>>> import numpy as np
>>> np.set_printoptions(precision=2, suppress=True, linewidth=160)
>>> mat = np.array([[-4, 0, -2, -2, 1, 4, -5, -1, -2, 5, -3, -2, -3],
...     [2, -4, -2, 3, 0, 4, -3, -4, 0, 5, 3, -5, 0],
...     [-1, 2, -5, 1, 2, 3, 4, -2, -5, -3, 4, 4, 0],
...     [5, -4, -4, -4, -5, 0, 3, -4, -5, 4, 3, -5, -2],
...     [5, 1, 5, -3, 4, 1, -1, 5, -5, 3, 4, -4, 1],
...     [4, 2, 4, 0, -1, 2, 5, 4, 3, 0, -2, 5, 0],
...     [-2, 3, -1, -1, 3, -5, 5, -2, -3, 2, 5, -5, 5],
...     [-5, 4, -1, 2, 5, 0, 5, -4, 4, 2, -1, 5, -2],
...     [4, 2, 0, -2, -1, -5, 5, 2, 5, 4, 2, 5, -4],
...     [-1, 3, 3, -2, -3, -5, 1, 2, 2, -1, 2, 4, 3],
...     [-3, -2, 3, 2, -1, -2, 0, 5, -5, 2, 0, 2, 1]])
>>> mat[7] = mat[2]
>>> mat
array([[-4,  0, -2, -2,  1,  4, -5, -1, -2,  5, -3, -2, -3],
       [ 2, -4, -2,  3,  0,  4, -3, -4,  0,  5,  3, -5,  0],
       [-1,  2, -5,  1,  2,  3,  4, -2, -5, -3,  4,  4,  0],
       [ 5, -4, -4, -4, -5,  0,  3, -4, -5,  4,  3, -5, -2],
       [ 5,  1,  5, -3,  4,  1, -1,  5, -5,  3,  4, -4,  1],
       [ 4,  2,  4,  0, -1,  2,  5,  4,  3,  0, -2,  5,  0],
       [-2,  3, -1, -1,  3, -5,  5, -2, -3,  2,  5, -5,  5],
       [-1,  2, -5,  1,  2,  3,  4, -2, -5, -3,  4,  4,  0],
       [ 4,  2,  0, -2, -1, -5,  5,  2,  5,  4,  2,  5, -4],
       [-1,  3,  3, -2, -3, -5,  1,  2,  2, -1,  2,  4,  3],
       [-3, -2,  3,  2, -1, -2,  0,  5, -5,  2,  0,  2,  1]])
>>> # looks like rank 10
>>> [round(float(x), 2) for x in np.linalg.svd(mat, compute_uv=False)[:3]]
[20.19, 17.36, 15.88]
>>> np.argsort(-np.linalg.norm(mat, axis=0).round(6), kind="stable")[:3]
array([11,  8,  6])
>>> round(np.linalg.norm(mat, 2) / np.linalg.norm(mat), 2)
np.float64(0.52)
>>> np.linalg.matrix_rank(mat, rtol=0.1)
np.int64(10)
>>> rank = np.linalg.matrix_rank(mat)
>>> print(rank)
10
>>> N = np.linalg.svd(mat)[2][rank:].T
>>> np.allclose(mat @ N, 0)
True
>>> N.shape
(13, 3)
>>> mat[7] @ mat[4]
np.int64(-18)
>>> round(np.linalg.norm(mat[7], 1), 2), round(float(np.linalg.norm(mat[7], np.inf)), 2)
(np.float64(36.0), 5.0)
>>> print(np.round(np.linalg.norm(mat, 1), 2), np.round(np.linalg.norm(mat, np.inf), 2))
45.0 48.0
>>> print(round(np.linalg.norm(mat[7] - mat[4]), 2))
18.33
>>> m1 = np.diag(np.array([-2, -2, 1, 0, 0, -1, 1]))
>>> m1
array([[-2,  0,  0,  0,  0,  0,  0],
       [ 0, -2,  0,  0,  0,  0,  0],
       [ 0,  0,  1,  0,  0,  0,  0],
       [ 0,  0,  0,  0,  0,  0,  0],
       [ 0,  0,  0,  0,  0,  0,  0],
       [ 0,  0,  0,  0,  0, -1,  0],
       [ 0,  0,  0,  0,  0,  0,  1]])
>>> w1 = np.array([[6, -9, -9, -3, -5],
...     [-3, 3, 7, 8, -2],
...     [2, -2, -2, 1, 5],
...     [-2, -9, -6, -8, -9],
...     [-7, 5, 4, 6, 2],
...     [-7, 9, -3, -4, -2],
...     [-3, -3, 3, 3, 9]])
>>> b = np.array([3, -3, -2, 0, -3])
>>> H = np.maximum(m1 @ w1 + b, 0)
>>> (H > 0).mean(axis=0)
array([0.71, 0.14, 0.43, 0.57, 0.57])
>>> np.linalg.matrix_rank(H)
np.int64(5)
>>> Z = np.array([[7, -1, -1], [-8, -3, -3], [-9, -4, 8], [2, 6, -1], [6, 3, -5]])
>>> print((H @ Z).round(6).argmax(axis=1))
[2 0 0 0 0 0 0]
>>> w1 @ Z
array([[ 159,   24,  -23],
       [-104,    8,   52],
       [  80,   33,  -38],
       [  42,  -22,   34],
       [-101,   18,    8],
       [-114,  -38,  -30],
       [  36,   45,  -12]])
>>> H @ Z
array([[-210,  -52,   42],
       [  69,   -6,  -14],
       [  49,    7,  -16],
       [  21,   -3,   -3],
       [  21,   -3,   -3],
       [  69,   10,   -6],
       [  33,   32,  -25]])
>>> m1 @ m1.T
array([[4, 0, 0, 0, 0, 0, 0],
       [0, 4, 0, 0, 0, 0, 0],
       [0, 0, 1, 0, 0, 0, 0],
       [0, 0, 0, 0, 0, 0, 0],
       [0, 0, 0, 0, 0, 0, 0],
       [0, 0, 0, 0, 0, 1, 0],
       [0, 0, 0, 0, 0, 0, 1]])
>>> m1[:, 2] @ m1[:, 6]
np.int64(0)
>>> np.linalg.svd(m1, compute_uv=False)
array([2., 2., 1., 1., 1., 0., 0.])
>>> m1.T @ m1
array([[4, 0, 0, 0, 0, 0, 0],
       [0, 4, 0, 0, 0, 0, 0],
       [0, 0, 1, 0, 0, 0, 0],
       [0, 0, 0, 0, 0, 0, 0],
       [0, 0, 0, 0, 0, 0, 0],
       [0, 0, 0, 0, 0, 1, 0],
       [0, 0, 0, 0, 0, 0, 1]])
>>> [round(float(x), 2) for x in np.linalg.svd(m1, compute_uv=False)[:3]]
[2.0, 2.0, 1.0]
>>> np.round(np.linalg.norm(m1, 2) / np.linalg.norm(m1), 2)
np.float64(0.6)
>>> np.linalg.cond(m1) > 100
np.True_
>>> round(float(np.trace(np.linalg.pinv(m1) @ m1)), 2)
5.0
>>> print(np.unique(m1.round(6), axis=0).shape)
(6, 7)
>>> ev, V = np.linalg.eigh(m1)
>>> V @ np.diag(ev) @ V.T
array([[-2.,  0.,  0.,  0.,  0.,  0.,  0.],
       [ 0., -2.,  0.,  0.,  0.,  0.,  0.],
       [ 0.,  0.,  1.,  0.,  0.,  0.,  0.],
       [ 0.,  0.,  0.,  0.,  0.,  0.,  0.],
       [ 0.,  0.,  0.,  0.,  0.,  0.,  0.],
       [ 0.,  0.,  0.,  0.,  0., -1.,  0.],
       [ 0.,  0.,  0.,  0.,  0.,  0.,  1.]])
>>> F = np.array([[4, 4, 0, 2, 2, 2, 2, 0, 2],
...     [4, 4, 0, 2, 2, 2, 2, 0, 2],
...     [-4, -4, 0, -2, -2, -2, -2, 0, -2],
...     [-4, -4, 0, -2, -2, -2, -2, 0, -2]])
>>> x0 = np.array([6, 5, -5, 8, -6, 5, -5, -8, 4])
>>> a = np.maximum(F @ x0, 0)
>>> np.tanh(F @ x0)
array([ 1.,  1., -1., -1.])
>>> np.maximum(F @ (3 * x0), 0)
array([168, 168,   0,   0])
>>> np.flatnonzero(a > 1e-9)
array([0, 1])
>>> C2 = m1.T @ m1
>>> np.allclose(C2, C2.T)
True
>>> print(np.trace(C2), (m1 ** 2).sum())
11 11
>>> np.linalg.svd(m1, compute_uv=False) ** 2
array([4., 4., 1., 1., 1., 0., 0.])
>>> np.linalg.matrix_rank(C2)
np.int64(5)
>>> t = np.radians(120)
>>> r_ = np.eye(9)
>>> r_[2, 2] = r_[1, 1] = np.cos(t)
>>> r_[2, 1], r_[1, 2] = -np.sin(t), np.sin(t)
>>> r_
array([[ 1.  ,  0.  ,  0.  ,  0.  ,  0.  ,  0.  ,  0.  ,  0.  ,  0.  ],
       [ 0.  , -0.5 ,  0.87,  0.  ,  0.  ,  0.  ,  0.  ,  0.  ,  0.  ],
       [ 0.  , -0.87, -0.5 ,  0.  ,  0.  ,  0.  ,  0.  ,  0.  ,  0.  ],
       [ 0.  ,  0.  ,  0.  ,  1.  ,  0.  ,  0.  ,  0.  ,  0.  ,  0.  ],
       [ 0.  ,  0.  ,  0.  ,  0.  ,  1.  ,  0.  ,  0.  ,  0.  ,  0.  ],
       [ 0.  ,  0.  ,  0.  ,  0.  ,  0.  ,  1.  ,  0.  ,  0.  ,  0.  ],
       [ 0.  ,  0.  ,  0.  ,  0.  ,  0.  ,  0.  ,  1.  ,  0.  ,  0.  ],
       [ 0.  ,  0.  ,  0.  ,  0.  ,  0.  ,  0.  ,  0.  ,  1.  ,  0.  ],
       [ 0.  ,  0.  ,  0.  ,  0.  ,  0.  ,  0.  ,  0.  ,  0.  ,  1.  ]])
>>> M2 = F @ r_.T
>>> M2
array([[ 4.  , -2.  , -3.46,  2.  ,  2.  ,  2.  ,  2.  ,  0.  ,  2.  ],
       [ 4.  , -2.  , -3.46,  2.  ,  2.  ,  2.  ,  2.  ,  0.  ,  2.  ],
       [-4.  ,  2.  ,  3.46, -2.  , -2.  , -2.  , -2.  ,  0.  , -2.  ],
       [-4.  ,  2.  ,  3.46, -2.  , -2.  , -2.  , -2.  ,  0.  , -2.  ]])
>>> print(np.allclose(F @ F.T, M2 @ M2.T))
True
>>> np.abs(M2 - F).max(axis=0)
array([0.  , 6.  , 3.46, 0.  , 0.  , 0.  , 0.  , 0.  , 0.  ])
>>> np.allclose(np.linalg.norm(F, axis=1), np.linalg.norm(M2, axis=1))
True
>>> print(round(np.linalg.det(r_), 2), np.trace(r_))
1.0 6.0
>>> np.linalg.lstsq(F[:-1].T, F[-1])[2]
np.int32(1)
>>> print(F @ np.linalg.pinv(F) @ F)
[[ 4.  4.  0.  2.  2.  2.  2.  0.  2.]
 [ 4.  4.  0.  2.  2.  2.  2.  0.  2.]
 [-4. -4.  0. -2. -2. -2. -2.  0. -2.]
 [-4. -4.  0. -2. -2. -2. -2.  0. -2.]]
>>> Uu, sig, Vh = np.linalg.svd(F)
>>> sig.round(2) + 0
array([14.42,  0.  ,  0.  ,  0.  ])
>>> M2 = Uu[:, :1] @ np.diag(sig[:1]) @ Vh[:1]
>>> np.linalg.matrix_rank(M2)
np.int64(1)
>>> round(np.linalg.norm(F - M2, 2), 2), np.round(sig[1], 2)
(np.float64(0.0), np.float64(0.0))
>>> np.round(np.linalg.norm(F - M2) / np.linalg.norm(F), 2)
np.float64(0.0)
>>> M2
array([[ 4.,  4.,  0.,  2.,  2.,  2.,  2.,  0.,  2.],
       [ 4.,  4.,  0.,  2.,  2.,  2.,  2.,  0.,  2.],
       [-4., -4.,  0., -2., -2., -2., -2.,  0., -2.],
       [-4., -4.,  0., -2., -2., -2., -2.,  0., -2.]])
>>> M = np.array([[9, 4, 7, 6, 4, 0],
...     [6, 2, 4, 1, 9, 9],
...     [6, 2, 9, 3, 4, 6],
...     [7, 6, 8, 1, 3, 6],
...     [6, 2, 1, 9, 6, 4]])
>>> M[-1] = M[0] + 4 * M[1]
>>> print(M)
[[ 9  4  7  6  4  0]
 [ 6  2  4  1  9  9]
 [ 6  2  9  3  4  6]
 [ 7  6  8  1  3  6]
 [33 12 23 10 40 36]]
>>> # rows and columns are dependent
>>> M2 = M / np.sqrt((M ** 2).mean(axis=1, keepdims=True))
>>> np.linalg.norm(M2, axis=1)
array([2.45, 2.45, 2.45, 2.45, 2.45])
>>> print(np.linalg.matrix_rank(M2) == np.linalg.matrix_rank(M))
True
>>> np.linalg.matrix_rank(M - M.mean(axis=1, keepdims=True))
np.int64(4)
>>> print(M2[4])
[1.17 0.43 0.82 0.36 1.42 1.28]
>>> feats = np.array([[2, 0, 0, 0, 0, 0, 0, 0],
...     [4, 6, 0, 0, 0, 0, 0, 0],
...     [2, 7, 9, 0, 0, 0, 0, 0],
...     [4, 7, 1, 7, 0, 0, 0, 0],
...     [0, 2, 2, 5, 2, 0, 0, 0],
...     [0, 2, 0, 9, 4, 3, 0, 0],
...     [1, 9, 9, 0, 1, 9, 4, 0],
...     [9, 4, 7, 6, 0, 5, 2, 9]])
>>> np.linalg.matrix_rank(feats - feats[0, 0] * np.eye(8))
np.int64(7)
>>> np.sort(np.linalg.eigvals(feats))
array([2., 2., 3., 4., 6., 7., 9., 9.])
>>> [int(np.linalg.matrix_rank(np.linalg.matrix_power(feats, p))) for p in range(1, 9)]
[8, 8, 8, 8, 8, 8, 8, 8]
>>> feats.shape
(8, 8)
>>> np.linalg.rank(feats)
Traceback (most recent call last):
  File "<python-input-86>", line 1, in <module>
    np.linalg.rank(feats)
    ^^^^^^^^^^^^^^
AttributeError: module 'numpy.linalg' has no attribute 'rank'
>>> print(feats.mean(axis=0))
[2.75 4.62 3.5  3.38 0.88 2.12 0.75 1.12]
>>> feats.sum(axis=0)
array([22, 37, 28, 27,  7, 17,  6,  9])
>>> print(np.round(np.linalg.norm(feats), 2))
31.7
>>> np.unravel_index(np.abs(feats).argmax(), feats.shape)
(np.int64(2), np.int64(2))
>>> feats - feats[0]
array([[ 0,  0,  0,  0,  0,  0,  0,  0],
       [ 2,  6,  0,  0,  0,  0,  0,  0],
       [ 0,  7,  9,  0,  0,  0,  0,  0],
       [ 2,  7,  1,  7,  0,  0,  0,  0],
       [-2,  2,  2,  5,  2,  0,  0,  0],
       [-2,  2,  0,  9,  4,  3,  0,  0],
       [-1,  9,  9,  0,  1,  9,  4,  0],
       [ 7,  4,  7,  6,  0,  5,  2,  9]])
>>> feats[:, 8]
Traceback (most recent call last):
  File "<python-input-92>", line 1, in <module>
    feats[:, 8]
    ~~~~~^^^^^^
IndexError: index 8 is out of bounds for axis 1 with size 8
>>> print(np.diff(feats, axis=0))
[[ 2  6  0  0  0  0  0  0]
 [-2  1  9  0  0  0  0  0]
 [ 2  0 -8  7  0  0  0  0]
 [-4 -5  1 -2  2  0  0  0]
 [ 0  0 -2  4  2  3  0  0]
 [ 1  7  9 -9 -3  6  4  0]
 [ 8 -5 -2  6 -1 -4 -2  9]]
>>> np.abs(feats).max()
np.int64(9)
>>> W0 = np.load("layer13.npy")
>>> W0
array([[ 1,  3,  0,  1,  1,  1,  3,  0,  0,  2,  1,  3],
       [ 0,  3,  1,  2,  1,  2,  1,  0,  1,  3,  3,  2],
       [ 3,  0,  0,  1,  3,  2,  0,  0,  2,  1,  0,  0],
       [ 0,  0,  2,  0,  1,  0,  0,  0,  2,  0,  1,  1],
       [ 3,  1,  1,  3,  1,  0,  1,  3,  1,  0,  1,  0],
       [ 1,  1,  0,  0,  2,  0,  1,  0,  0,  0,  3,  2],
       [ 0,  0,  3,  2,  3,  3,  3,  2,  3,  2,  2,  1],
       [ 2,  3,  1,  2,  2,  2,  2,  0,  0,  1,  1,  2],
       [ 0,  3,  3,  2,  2,  2,  1,  0,  3,  2,  3,  0],
       [ 2,  2,  0,  2,  2,  2,  3,  1,  0,  1,  0,  2],
       [ 1, 12,  3,  7,  4,  7,  6,  0,  3, 11, 10,  9]])
>>> # rank 10
>>> np.allclose(W0[:-1].T @ np.linalg.lstsq(W0[:-1].T, W0[-1])[0], W0[-1])
True
>>> np.round(W0 @ np.linalg.pinv(W0) @ W0, 2) + 0
array([[ 1.,  3.,  0.,  1.,  1.,  1.,  3.,  0.,  0.,  2.,  1.,  3.],
       [ 0.,  3.,  1.,  2.,  1.,  2.,  1.,  0.,  1.,  3.,  3.,  2.],
       [ 3.,  0.,  0.,  1.,  3.,  2.,  0.,  0.,  2.,  1.,  0.,  0.],
       [ 0.,  0.,  2.,  0.,  1.,  0.,  0.,  0.,  2.,  0.,  1.,  1.],
       [ 3.,  1.,  1.,  3.,  1.,  0.,  1.,  3.,  1.,  0.,  1.,  0.],
       [ 1.,  1.,  0.,  0.,  2.,  0.,  1.,  0.,  0.,  0.,  3.,  2.],
       [ 0.,  0.,  3.,  2.,  3.,  3.,  3.,  2.,  3.,  2.,  2.,  1.],
       [ 2.,  3.,  1.,  2.,  2.,  2.,  2.,  0.,  0.,  1.,  1.,  2.],
       [ 0.,  3.,  3.,  2.,  2.,  2.,  1.,  0.,  3.,  2.,  3.,  0.],
       [ 2.,  2.,  0.,  2.,  2.,  2.,  3.,  1.,  0.,  1.,  0.,  2.],
       [ 1., 12.,  3.,  7.,  4.,  7.,  6.,  0.,  3., 11., 10.,  9.]])
>>> print(np.abs(np.diag(np.linalg.qr(W0)[1])) > 1e-9)
[ True  True  True  True  True  True  True  True  True  True False]
>>> print(np.linalg.lstsq(W0[:-1].T, W0[-1])[2])
10
